% python3 -q
>>> import numpy as np
>>> from numpy import linalg as LA
>>> np.set_printoptions(suppress=True, linewidth=200)
>>> def tidy(a):
...     return np.round(a, 3) + 0
... 
>>> feats = np.loadtxt("mat.csv", delimiter=",")
>>> feats
array([[-1.,  2.,  1.,  0.],
       [ 2.,  0.,  0., -1.],
       [ 3.,  0.,  0.,  0.],
       [ 1.,  0.,  0.,  1.],
       [ 0., -2.,  0.,  2.]])
>>> theta = np.radians(60)
>>> r_ = np.eye(4)
>>> r_[3, 3] = r_[0, 0] = np.cos(theta)
>>> r_[3, 0], r_[0, 3] = -np.sin(theta), np.sin(theta)
>>> tidy(r_)
array([[ 0.5  ,  0.   ,  0.   ,  0.866],
       [ 0.   ,  1.   ,  0.   ,  0.   ],
       [ 0.   ,  0.   ,  1.   ,  0.   ],
       [-0.866,  0.   ,  0.   ,  0.5  ]])
>>> A2 = feats @ r_.T
>>> tidy(np.abs(A2 - feats).max(axis=0))
array([1.866, 0.   , 0.   , 2.598])
>>> np.allclose(LA.norm(feats, axis=1), LA.norm(A2, axis=1))
True
>>> tidy(A2)
array([[-0.5  ,  2.   ,  1.   ,  0.866],
       [ 0.134,  0.   ,  0.   , -2.232],
       [ 1.5  ,  0.   ,  0.   , -2.598],
       [ 1.366,  0.   ,  0.   , -0.366],
       [ 1.732, -2.   ,  0.   ,  1.   ]])
>>> proj = feats @ LA.solve(feats.T @ feats, feats.T)
>>> tidy(np.trace(proj))
np.float64(4.0)
>>> tidy((np.eye(5) - proj) @ feats)
array([[0., 0., 0., 0.],
       [0., 0., 0., 0.],
       [0., 0., 0., 0.],
       [0., 0., 0., 0.],
       [0., 0., 0., 0.]])
>>> tidy(LA.eigvalsh(proj))
array([0., 1., 1., 1., 1.])
